$ python3 -q
>>> import numpy as np
>>> import numpy.linalg as la
>>> np.set_printoptions(suppress=True, linewidth=120)
>>> data = np.loadtxt("sample6.csv", delimiter=",")
>>> data
array([[ 2., -1.,  2., -2.,  2.,  1.,  0.,  2.],
       [ 0.,  0.,  1., -1., -1., -1., -1., -1.],
       [ 1., -1.,  0.,  2., -1., -2., -2.,  1.],
       [-2.,  0.,  2., -2.,  1.,  0.,  2.,  1.],
       [-1.,  1., -1.,  1., -2., -2., -1., -2.],
       [ 0.,  2.,  2., -1., -2., -2., -1.,  2.],
       [ 1.,  1.,  0., -2.,  2.,  2., -2., -1.],
       [-2., -1., -2.,  2.,  1.,  0., -2., -2.]])
>>> M2 = la.inv(data)
>>> round(la.det(data) * la.det(M2), 2)
np.float64(1.0)
>>> np.round(data @ M2, 2) + 0
array([[1., 0., 0., 0., 0., 0., 0., 0.],
       [0., 1., 0., 0., 0., 0., 0., 0.],
       [0., 0., 1., 0., 0., 0., 0., 0.],
       [0., 0., 0., 1., 0., 0., 0., 0.],
       [0., 0., 0., 0., 1., 0., 0., 0.],
       [0., 0., 0., 0., 0., 1., 0., 0.],
       [0., 0., 0., 0., 0., 0., 1., 0.],
       [0., 0., 0., 0., 0., 0., 0., 1.]])
>>> np.round(la.cond(data), 2)
np.float64(135.85)
>>> round(float(la.slogdet(data)[0]), 2)
1.0
>>> x = np.array([-2, -1, 0, 1, -2, 0, 1, 0])
>>> y = data @ x
>>> y
array([ -9.,   0.,   1.,   2.,   5.,   0., -11.,   3.])
>>> np.round(la.solve(data.T, data[1]), 2)
array([ 0.,  1., -0.,  0.,  0.,  0., -0., -0.])
>>> np.round(la.solve(data, data[:, 4]), 2) + 0
array([0., 0., 0., 0., 1., 0., 0., 0.])
>>> f, v = data[4], data[2]
>>> f @ f
np.float64(17.0)
>>> p = (f @ v) / (f @ f) * f
>>> round(float((v - p) @ f), 2)
-0.0
>>> np.round(v - p, 2)
array([ 1.35, -1.35,  0.35,  1.65, -0.29, -1.29, -1.65,  1.71])
>>> (data - data.T) / 2
array([[ 0. , -0.5,  0.5,  0. ,  1.5,  0.5, -0.5,  2. ],
       [ 0.5,  0. ,  1. , -0.5, -1. , -1.5, -1. ,  0. ],
       [-0.5, -1. ,  0. ,  0. ,  0. , -2. , -1. ,  1.5],
       [ 0. ,  0.5,  0. ,  0. ,  0. ,  0.5,  2. , -0.5],
       [-1.5,  1. ,  0. ,  0. ,  0. ,  0. , -1.5, -1.5],
       [-0.5,  1.5,  2. , -0.5,  0. ,  0. , -1.5,  1. ],
       [ 0.5,  1. ,  1. , -2. ,  1.5,  1.5,  0. ,  0.5],
       [-2. ,  0. , -1.5,  0.5,  1.5, -1. , -0.5,  0. ]])
>>> la.determinant(data)
Traceback (most recent call last):
  File "<python-input-21>", line 1, in <module>
    la.determinant(data)
    ^^^^^^^^^^^^^^
AttributeError: module 'numpy.linalg' has no attribute 'determinant'
>>> (data + data.T) / 2
array([[ 2. , -0.5,  1.5, -2. ,  0.5,  0.5,  0.5,  0. ],
       [-0.5,  0. ,  0. , -0.5,  0. ,  0.5,  0. , -1. ],
       [ 1.5,  0. ,  0. ,  2. , -1. ,  0. , -1. , -0.5],
       [-2. , -0.5,  2. , -2. ,  1. , -0.5,  0. ,  1.5],
       [ 0.5,  0. , -1. ,  1. , -2. , -2. ,  0.5, -0.5],
       [ 0.5,  0.5,  0. , -0.5, -2. , -2. ,  0.5,  1. ],
       [ 0.5,  0. , -1. ,  0. ,  0.5,  0.5, -2. , -1.5],
       [ 0. , -1. , -0.5,  1.5, -0.5,  1. , -1.5, -2. ]])
>>> np.allclose(data, data.T)
False
>>> np.trace(data)
np.float64(-8.0)
>>> data @ data
array([[  4.,  -2.,  -5.,  10.,  -3.,  -7., -14.,  -1.],
       [  5.,  -4.,  -1.,   4.,  -1.,   0.,   2.,   3.],
       [ -5.,  -9.,   0.,   2.,   8.,   4.,  10.,   3.],
       [  1.,   2., -11.,  11.,  -5.,  -4., -15., -10.],
       [  0.,  -3.,   3.,  -5.,   3.,   6.,  13.,   2.],
       [  1., -11.,  -6.,  10.,   3.,   0.,  -6.,  -4.],
       [  4.,   4.,   3.,   3., -14., -12.,  -3.,   3.],
       [ -9.,   5.,   2.,  -2.,  -7.,  -3.,  16.,   1.]])
